>>> import numpy as np
>>> import numpy.linalg as la
>>> np.set_printoptions(suppress=True, linewidth=120)
>>> rd = lambda a: np.round(a, 1) + 0
>>> W0 = np.load("out15.npy")
>>> W0
array([[ 0,  5,  8, -2,  1],
       [-5,  0,  7,  2,  5],
       [-8, -7,  0,  2, -2],
       [ 2, -2, -2,  0,  8],
       [-1, -5,  2, -8,  0]])
>>> left, s, VT = la.svd(W0)
>>> rd(s)
array([12.5, 12.5,  9.4,  9.4,  0. ])
>>> np.argmax(s[:-1] / (s[1:] + 1e-6)) + 1
np.int64(4)
>>> out = left[:, :4] @ np.diag(s[:4]) @ VT[:4]
>>> print(rd(np.abs(W0 - out).max()))
0.0
>>> rd(la.norm(W0 - out) / la.norm(W0))
np.float64(0.0)
>>> la.matrix_rank(out)
np.int64(4)
>>> arr = np.load("case8.npy")
>>> arr
array([[-1,  2, -1,  2],
       [-4,  2, -4,  2],
       [-1,  2, -1,  2],
       [-4,  2, -4,  2]])
>>> r = la.matrix_rank(arr)
>>> r
np.int64(2)
>>> ns = la.svd(arr)[2][r:].T
>>> rd(arr @ ns)
array([[0., 0.],
       [0., 0.],
       [0., 0.],
       [0., 0.]])
>>> la.matrix_rank(arr.T @ arr), la.matrix_rank(arr @ arr.T)
(np.int64(2), np.int64(2))
>>> print([int(la.matrix_rank(np.delete(arr, i, axis=0))) for i in range(4)])
[2, 2, 2, 2]
>>> out = np.array([[-1, -4, 4, 4, -2],
...     [-1, -3, 4, 1, 3],
...     [4, -3, 1, -3, -4],
...     [-5, 1, 1, 2, -4],
...     [4, 0, 1, 5, 1]])
>>> m1 = out.T @ out
>>> m1
array([[ 59, -10,  -5,  -7,   7],
       [-10,  35, -30,  -8,   7],
       [ -5, -30,  35,  24,  -3],
       [ -7,  -8,  24,  55,   4],
       [  7,   7,  -3,   4,  46]])
>>> rng = np.random.default_rng(40)
>>> labels = rng.permutation(5)
>>> print(labels)
[1 4 3 2 0]
>>> out = m1[labels][:, labels]
>>> np.allclose(out, m1)
False
>>> np.diag(out)
array([35, 46, 55, 35, 59])
>>> out
array([[ 35,   7,  -8, -30, -10],
       [  7,  46,   4,  -3,   7],
       [ -8,   4,  55,  24,  -7],
       [-30,  -3,  24,  35,  -5],
       [-10,   7,  -7,  -5,  59]])
>>> x0 = np.array([2, -1, 0, 0, -1])
>>> rd(la.eigvals(W0).real)
array([0., 0., 0., 0., 0.])
>>> Q = la.solve(np.eye(5) - W0, np.eye(5) + W0)
>>> print(rd(la.det(Q)))
1.0
>>> A = np.loadtxt("mat.csv", delimiter=",")
>>> A
array([[ 0.6,  1. ,  1. ,  1. ],
       [-0.4,  1. ,  1. ,  1. ],
       [-0.2, -0.3, -0.3, -0.7],
       [ 0.2, -0.8, -1. , -0.8],
       [ 0.1, -0.2, -0.7,  0.1],
       [-0.4, -0.7, -0.5, -1. ],
       [-0.7,  0.5,  1. , -0.8],
       [-0.1,  0.1,  0.6, -0.1],
       [ 0.2, -0.9, -1. , -1. ],
       [ 0.5,  0.2, -0.7,  0.9],
       [ 0. ,  0.4,  0.8,  0.5],
       [ 0.3,  1. ,  1. ,  1. ],
       [ 0.7,  0.3, -0.7,  1. ],
       [ 0. , -0.9, -1. , -1. ],
       [ 0.6, -0.9, -1. , -0.6],
       [ 0.5,  0.4, -0.2,  0.9],
       [ 0.7, -0.8, -1. ,  0.4],
       [ 0.5,  0.6,  0.1,  1. ],
       [-0.1,  0.4,  0.8,  0.5],
       [ 0.2, -1. , -1. , -1. ],
       [-0.3, -0.8, -0.9, -1. ],
       [ 0.3,  1. ,  1. ,  1. ],
       [ 0. , -0.2, -0.7, -0.3],
       [ 0.2,  0.8,  0.9,  1. ],
       [ 0.2,  0. ,  0. ,  0.5],
       [-0.6, -1. , -1. , -1. ],
       [ 0.2, -0.5, -1. , -0.3]])
>>> d = la.norm(A[:, None] - A[None], axis=-1)
>>> np.unravel_index(d.round(6).argmax(), d.shape)
(np.int64(0), np.int64(25))
>>> rd(la.norm(A - A.mean(axis=0), axis=1))
array([1.9, 1.9, 0.9, 1.4, 0.6, 1.4, 1.7, 0.8, 1.6, 1.1, 1.2, 1.8, 1.3, 1.6, 1.4, 1. , 1.3, 1.2, 1.2, 1.6, 1.5, 1.8,
       0.7, 1.7, 0.5, 1.8, 1. ])
>>> d.mean(axis=1).argmax()
np.int64(6)
>>> rd(d[:5, :5])
array([[0. , 1. , 2.6, 3.3, 2.3],
       [1. , 0. , 2.5, 3.3, 2.3],
       [2.6, 2.5, 0. , 1. , 0.9],
       [3.3, 3.3, 1. , 0. , 1.1],
       [2.3, 2.3, 0.9, 1.1, 0. ]])
>>> (d + 1e9 * np.eye(27)).round(6).argmin(axis=1)
array([11, 23,  5,  8, 22, 20,  7, 18, 19, 12, 18, 21,  9,  8,  3, 17, 26, 15, 10,  8, 13, 11,  4, 11, 15, 20, 22])
>>> la.matrix_rank(d ** 2)
np.int64(6)
>>> print(d.shape)
(27, 27)
>>> print(rd(d[11]))
[0.3 0.7 2.6 3.2 2.3 3.1 2.1 1.5 3.4 1.9 0.9 0.  1.9 3.4 3.2 1.4 2.8 1.  0.9 3.5 3.3 0.  2.5 0.2 1.5 3.6 2.8]
>>> rd(la.norm(A, axis=1))
array([1.8, 1.8, 0.8, 1.5, 0.7, 1.4, 1.5, 0.6, 1.7, 1.3, 1. , 1.8, 1.4, 1.7, 1.6, 1.1, 1.5, 1.3, 1. , 1.7, 1.6, 1.8,
       0.8, 1.6, 0.5, 1.8, 1.2])
>>> out = np.array([[3, 3], [3, 0], [0, 1], [1, 0]])
>>> print(rd(np.einsum("ik,kj->ji", A, out)))
[[ 5.8  2.8 -2.2 -2.6 -0.2 -4.3 -1.4 -0.1 -3.1  3.   1.7  4.9  4.  -3.7 -1.5  3.6  0.1  4.3  1.4 -3.4 -4.3  4.9 -0.9
   4.   1.1 -5.8 -1.2]
 [ 2.8 -0.2 -0.9 -0.4 -0.4 -1.7 -1.1  0.3 -0.4  0.8  0.8  1.9  1.4 -1.   0.8  1.3  1.1  1.6  0.5 -0.4 -1.8  1.9 -0.7
   1.5  0.6 -2.8 -0.4]]
>>> print(rd(np.einsum("ik,kj->ij", A, out)))
[[ 5.8  2.8]
 [ 2.8 -0.2]
 [-2.2 -0.9]
 [-2.6 -0.4]
 [-0.2 -0.4]
 [-4.3 -1.7]
 [-1.4 -1.1]
 [-0.1  0.3]
 [-3.1 -0.4]
 [ 3.   0.8]
 [ 1.7  0.8]
 [ 4.9  1.9]
 [ 4.   1.4]
 [-3.7 -1. ]
 [-1.5  0.8]
 [ 3.6  1.3]
 [ 0.1  1.1]
 [ 4.3  1.6]
 [ 1.4  0.5]
 [-3.4 -0.4]
 [-4.3 -1.8]
 [ 4.9  1.9]
 [-0.9 -0.7]
 [ 4.   1.5]
 [ 1.1  0.6]
 [-5.8 -2.8]
 [-1.2 -0.4]]
>>> rd(np.einsum("ij,ij->i", A, A))
array([3.4, 3.2, 0.7, 2.3, 0.5, 1.9, 2.4, 0.4, 2.8, 1.6, 1.1, 3.1, 2.1, 2.8, 2.5, 1.3, 2.3, 1.6, 1.1, 3. , 2.5, 3.1,
       0.6, 2.5, 0.3, 3.4, 1.4])
>>> print(rd(A @ out))
[[ 5.8  2.8]
 [ 2.8 -0.2]
 [-2.2 -0.9]
 [-2.6 -0.4]
 [-0.2 -0.4]
 [-4.3 -1.7]
 [-1.4 -1.1]
 [-0.1  0.3]
 [-3.1 -0.4]
 [ 3.   0.8]
 [ 1.7  0.8]
 [ 4.9  1.9]
 [ 4.   1.4]
 [-3.7 -1. ]
 [-1.5  0.8]
 [ 3.6  1.3]
 [ 0.1  1.1]
 [ 4.3  1.6]
 [ 1.4  0.5]
 [-3.4 -0.4]
 [-4.3 -1.8]
 [ 4.9  1.9]
 [-0.9 -0.7]
 [ 4.   1.5]
 [ 1.1  0.6]
 [-5.8 -2.8]
 [-1.2 -0.4]]
>>> cen = A - A.mean(axis=0)
>>> vecs = la.svd(cen)[2][:2]
>>> out = cen - cen @ vecs.T @ vecs
>>> la.norm(out, axis=1).round(6).argmax()
np.int64(1)
>>> rd(la.norm(out) / la.norm(cen))
np.float64(0.2)
>>> print(rd(out.std(axis=0)))
[0.2 0.1 0.1 0.1]
>>> rd((cen @ vecs.T).std(axis=0))
array([1.2, 0.6])
>>> rd(np.cov(cen @ vecs.T, rowvar=False))
array([[1.6, 0. ],
       [0. , 0.4]])
>>> rd(np.diag(vecs.T @ vecs))
array([0.3, 0.3, 0.7, 0.7])
>>> cen = A - A.mean(axis=0)
>>> left, s, VT = la.svd(cen, full_matrices=False)
>>> np.abs(left[:, 0]).argmax()
np.int64(0)
>>> rd(s ** 2 / (s ** 2).sum())
array([0.8, 0.2, 0. , 0. ])
>>> np.abs(VT[0]).argmax()
np.int64(2)
>>> rd(cen.mean(axis=0))
array([0., 0., 0., 0.])
>>> rd(np.abs(VT[-1]))
array([0.2, 0.8, 0.3, 0.4])
>>> np.searchsorted(np.cumsum(s ** 2) / (s ** 2).sum(), 0.9) + 1
np.int64(2)
>>> print(rd((s ** 2).sum() ** 2 / (s ** 4).sum()))
1.5
>>> J = np.load("data.npy")
>>> J
array([[ 2, -1,  0],
       [-1, -2,  5],
       [ 0,  5, -4]])
>>> f = np.array([2, 2])
>>> np.polyval(f, J[0])
array([6, 0, 2])
>>> evals, vecs = la.eig(J)
>>> rd(evals)
array([ 2.8,  1.3, -8.1])
>>> print(rd(np.sort(la.eigvals(J @ J))))
[ 1.7  8.1 66.2]
>>> print(rd(np.sort(la.eigvals(la.inv(J)))))
[-0.1  0.4  0.8]
>>> labels = rng.permutation(3)
>>> labels
array([1, 0, 2])
>>> out = J[labels][:, labels]
>>> np.trace(out)
np.int64(-4)
>>> np.diag(out)
array([-2,  2, -4])
>>> out
array([[-2, -1,  5],
       [-1,  2,  0],
       [ 5,  0, -4]])
>>> proj = np.triu(np.array([[0, 0, 1], [1, 0, 2], [0, 0, 0]]), 1) + np.eye(3)
>>> out = proj @ J @ la.inv(proj)
>>> proj @ J - J @ proj
array([[  0.,   5.,  -4.],
       [  0.,  10.,  -3.],
       [  0.,   0., -10.]])
>>> print(out)
[[  2.   4. -14.]
 [ -1.   8. -18.]
 [  0.   5. -14.]]
>>> Q, R = la.qr(J)
>>> rd(R)
array([[-2.2,  0. ,  2.2],
       [ 0. ,  5.5, -5.5],
       [ 0. ,  0. ,  2.4]])
>>> rd(Q.T @ Q)
array([[1., 0., 0.],
       [0., 1., 0.],
       [0., 0., 1.]])
>>> np.allclose(R.T @ R, J.T @ J)
True
>>> X = np.load("dump.npy")
>>> X
array([[ 0, -2, -3, -6,  6],
       [ 2,  0,  0,  1, -1],
       [ 3,  0,  0, -3, -1],
       [ 6, -1,  3,  0, -1],
       [-6,  1,  1,  1,  0]])
>>> proj = np.triu(np.array([[-2, 1, 0, 2, -1],
...     [-2, 0, 1, -1, 1],
...     [2, -2, 1, -1, -2],
...     [2, 1, 0, 2, 2],
...     [-1, 0, 2, 2, 2]]), 1) + np.eye(5)
>>> out = proj @ X @ la.inv(proj)
>>> rd(la.det(out))
np.float64(0.0)
>>> np.trace(out), np.trace(X)
(np.float64(0.0), np.int64(0))
>>> x0 = np.array([-2, -1, -1, 1, 2])
>>> rd(la.eigvals(X).real)
array([0., 0., 0., 0., 0.])
>>> rd(la.svd(X, compute_uv=False))
array([9.6, 9.6, 2.4, 2.4, 0. ])
>>> Q = la.solve(np.eye(5) - X, np.eye(5) + X)
>>> rd(Q @ Q.T)
array([[1., 0., 0., 0., 0.],
       [0., 1., 0., 0., 0.],
       [0., 0., 1., 0., 0.],
       [0., 0., 0., 1., 0.],
       [0., 0., 0., 0., 1.]])
>>> rd(la.det(Q))
np.float64(1.0)
